% ipython --no-banner

In [1]: import numpy as np

In [2]: np.set_printoptions(precision=2, suppress=True, linewidth=140)

In [3]: def rd(a):
   ...:     return np.round(a, 2) + 0
   ...: 

In [4]: K = np.loadtxt("data.csv", delimiter=",")

In [5]: K
Out[5]: 
array([[1.  , 0.7 , 0.49, 0.34, 0.24],
       [0.7 , 1.  , 0.7 , 0.49, 0.34],
       [0.49, 0.7 , 1.  , 0.7 , 0.49],
       [0.34, 0.49, 0.7 , 1.  , 0.7 ],
       [0.24, 0.34, 0.49, 0.7 , 1.  ]])

In [6]: L = np.linalg.cholesky(K)

In [7]: rd(L)
Out[7]: 
array([[1.  , 0.  , 0.  , 0.  , 0.  ],
       [0.7 , 0.71, 0.  , 0.  , 0.  ],
       [0.49, 0.5 , 0.71, 0.  , 0.  ],
       [0.34, 0.35, 0.5 , 0.71, 0.  ],
       [0.24, 0.24, 0.35, 0.5 , 0.71]])

In [8]: rd(np.prod(np.diag(L)) ** 2), rd(np.linalg.det(K))
Out[8]: (np.float64(0.07), np.float64(0.07))

In [9]: rd(np.diag(L) ** 2)
Out[9]: array([1.  , 0.51, 0.51, 0.51, 0.51])

In [10]: rd(L @ L.T)
Out[10]: 
array([[1.  , 0.7 , 0.49, 0.34, 0.24],
       [0.7 , 1.  , 0.7 , 0.49, 0.34],
       [0.49, 0.7 , 1.  , 0.7 , 0.49],
       [0.34, 0.49, 0.7 , 1.  , 0.7 ],
       [0.24, 0.34, 0.49, 0.7 , 1.  ]])

In [11]: other = np.array([[1, 1], [1, -1]])

In [12]: rng = np.random.default_rng(87)

In [13]: data = np.kron(other, np.kron(other, other))[rng.permutation(8)][:4]

In [14]: data
Out[14]: 
array([[ 1, -1, -1,  1,  1, -1, -1,  1],
       [ 1, -1, -1,  1, -1,  1,  1, -1],
       [ 1,  1, -1, -1, -1, -1,  1,  1],
       [ 1, -1,  1, -1, -1,  1, -1,  1]])

In [15]: data.mean(axis=0)
Out[15]: array([ 1. , -0.5, -0.5,  0. , -0.5,  0. ,  0. ,  0.5])

In [16]: data.sum(axis=0)
Out[16]: array([ 4, -2, -2,  0, -2,  0,  0,  2])

In [17]: rd(np.linalg.svd(data, compute_uv=False))
Out[17]: array([2.83, 2.83, 2.83, 2.83])

In [18]: data.sum(axis=1)
Out[18]: array([0, 0, 0, 0])

In [19]: np.diff(data, axis=0)
Out[19]: 
array([[ 0,  0,  0,  0, -2,  2,  2, -2],
       [ 0,  2,  0, -2,  0, -2,  0,  2],
       [ 0, -2,  2,  0,  0,  2, -2,  0]])

In [20]: rd(np.linalg.norm(data))
Out[20]: np.float64(5.66)

In [21]: data.shape
Out[21]: (4, 8)

In [22]: np.abs(data).max()
Out[22]: np.int64(1)

In [23]: data - data[0]
Out[23]: 
array([[ 0,  0,  0,  0,  0,  0,  0,  0],
       [ 0,  0,  0,  0, -2,  2,  2, -2],
       [ 0,  2,  0, -2, -2,  0,  2,  0],
       [ 0,  0,  2, -2, -2,  2,  0,  0]])

In [24]: r0, v = data[3], data[1]

In [25]: r0 @ v
Out[25]: np.int64(0)

In [26]: r0 @ r0
Out[26]: np.int64(8)

In [27]: pr = (r0 @ v) / (r0 @ r0) * r0

In [28]: np.linalg.matrix_rank(np.outer(r0, v))
Out[28]: np.int64(1)

In [29]: pr
Out[29]: array([ 0., -0.,  0., -0., -0.,  0., -0.,  0.])

In [30]: (v - pr) @ r0
Out[30]: np.float64(0.0)

In [31]: F = np.load("out19.npy")

In [32]: F
Out[32]: 
array([[ 3, -1, -3,  1,  0],
       [ 0,  3, -1, -3,  1],
       [ 1,  0,  3, -1, -3],
       [-3,  1,  0,  3, -1],
       [-1, -3,  1,  0,  3]])

In [33]: rank = np.linalg.matrix_rank(F)

In [34]: rank
Out[34]: np.int64(4)

In [35]: ns = np.linalg.svd(F)[2][rank:].T

In [36]: rd(F @ ns)
Out[36]: 
array([[0.],
       [0.],
       [0.],
       [0.],
       [0.]])

In [37]: [int(np.linalg.matrix_rank(F[:i])) for i in range(1, len(F) + 1)]
Out[37]: [1, 2, 3, 4, 4]

In [38]: np.linalg.matrix_rank(F.T @ F), np.linalg.matrix_rank(F @ F.T)
Out[38]: (np.int64(4), np.int64(4))

In [39]: rd(ns[:, 0] / ns[np.abs(ns[:, 0]).round(6).argmax(), 0])
Out[39]: array([1., 1., 1., 1., 1.])

In [40]: arr = np.loadtxt("mat.csv", delimiter=",")

In [41]: arr
Out[41]: 
array([[  0.98,  -6.71,   2.92,   3.43],
       [ -3.83,   5.56,  -1.72,   1.04],
       [  9.11,   9.98,  10.  ,   6.32],
       [ -4.89,  -5.43,   3.26,   0.82],
       [ -1.07,   6.97,   3.03,   2.11],
       [-11.98, -11.62,  -0.65,  -2.01],
       [  1.27,  -3.59,  21.85,   3.07],
       [-16.64,   2.78,   3.6 ,  -4.59],
       [ -8.95,  -0.56, -12.51,  -0.78],
       [  9.35,   9.54,   5.59,   6.53],
       [  2.39,  -1.41, -13.11,   4.22],
       [-14.42,  -5.03,  -2.86,  -3.24],
       [  2.3 ,   0.92,   3.32,   3.76],
       [ -0.31,   7.65,   4.19,   2.39],
       [  3.51,   5.09,  -6.36,   4.36],
       [  1.35,  -2.99,  -5.  ,   3.64],
       [ -7.71,  -5.47,   3.08,  -0.41],
       [ -0.16,   4.82, -11.9 ,   2.88],
       [  6.28,  -2.47, -10.85,   5.91],
       [  4.02,  -0.65,  -1.  ,   4.65],
       [ -3.04, -10.4 ,   4.63,   1.75],
       [ -3.2 ,  -1.56,  -2.76,   1.56],
       [ 13.62,   5.86,  -9.41,   8.82],
       [  4.7 ,   3.1 , -17.38,   5.18],
       [  1.1 ,   1.44,   2.67,   3.23],
       [ -0.52,  -1.65,   4.36,   2.59]])

In [42]: cen = arr - arr.mean(axis=0)

In [43]: V = np.linalg.svd(cen)[2][:3]

In [44]: other = cen - cen @ V.T @ V

In [45]: rd(np.diag(V.T @ V))
Out[45]: array([0.84, 1.  , 1.  , 0.16])

In [46]: P = arr @ np.linalg.solve(arr.T @ arr, arr.T)

In [47]: rd(P @ arr[:, 0])
Out[47]: 
array([  0.98,  -3.83,   9.11,  -4.89,  -1.07, -11.98,   1.27, -16.64,  -8.95,   9.35,   2.39, -14.42,   2.3 ,  -0.31,   3.51,   1.35,
        -7.71,  -0.16,   6.28,   4.02,  -3.04,  -3.2 ,  13.62,   4.7 ,   1.1 ,  -0.52])

In [48]: X = np.loadtxt("block10.csv", delimiter=",")

In [49]: rd(X)
Out[49]: 
array([[0.09, 0.27, 0.09],
       [0.27, 0.82, 0.27],
       [0.09, 0.27, 0.09]])

In [50]: other = np.array([[3, 0, 2], [-2, 1, 1]])

In [51]: W2 = np.kron(other, X)

In [52]: rd(W2)
Out[52]: 
array([[ 0.27,  0.82,  0.27,  0.  ,  0.  ,  0.  ,  0.18,  0.55,  0.18],
       [ 0.82,  2.45,  0.82,  0.  ,  0.  ,  0.  ,  0.55,  1.64,  0.55],
       [ 0.27,  0.82,  0.27,  0.  ,  0.  ,  0.  ,  0.18,  0.55,  0.18],
       [-0.18, -0.55, -0.18,  0.09,  0.27,  0.09,  0.09,  0.27,  0.09],
       [-0.55, -1.64, -0.55,  0.27,  0.82,  0.27,  0.27,  0.82,  0.27],
       [-0.18, -0.55, -0.18,  0.09,  0.27,  0.09,  0.09,  0.27,  0.09]])

In [53]: np.linalg.matrix_rank(W2)
Out[53]: np.int64(2)

In [54]: rd(X.sum(axis=0))
Out[54]: array([0.45, 1.36, 0.45])

In [55]: rd(np.diff(X, axis=0))
Out[55]: 
array([[ 0.18,  0.55,  0.18],
       [-0.18, -0.55, -0.18]])

In [56]: np.linalg.matrix_rank(X)
Out[56]: np.int64(1)

In [57]: np.count_nonzero(X)
Out[57]: np.int64(9)

In [58]: rd(np.linalg.norm(X))
Out[58]: np.float64(1.0)

In [59]: idx = rng.permutation(3)

In [60]: idx
Out[60]: array([1, 2, 0])

In [61]: other = X[idx][:, idx]

In [62]: rd(np.linalg.det(other)), rd(np.linalg.det(X[idx]))
Out[62]: (np.float64(0.0), np.float64(0.0))

In [63]: rd(np.diag(other))
Out[63]: array([0.82, 0.09, 0.09])

In [64]: np.trace(other)
Out[64]: np.float64(1.0)

In [65]: w, V = np.linalg.eigh(X)

In [66]: rd(w)
Out[66]: array([0., 0., 1.])

In [67]: rd(V @ np.diag(w) @ V.T)
Out[67]: 
array([[0.09, 0.27, 0.09],
       [0.27, 0.82, 0.27],
       [0.09, 0.27, 0.09]])

In [68]: rd(V.T @ V)
Out[68]: 
array([[1., 0., 0.],
       [0., 1., 0.],
       [0., 0., 1.]])

In [69]: w.sum(), np.trace(X)
Out[69]: (np.float64(1.0), np.float64(1.0))

In [70]: rd(np.abs(V[:, -1]))
Out[70]: array([0.3, 0.9, 0.3])

In [71]: np.abs(V[:, -1]).round(6).argmax()
Out[71]: np.int64(1)
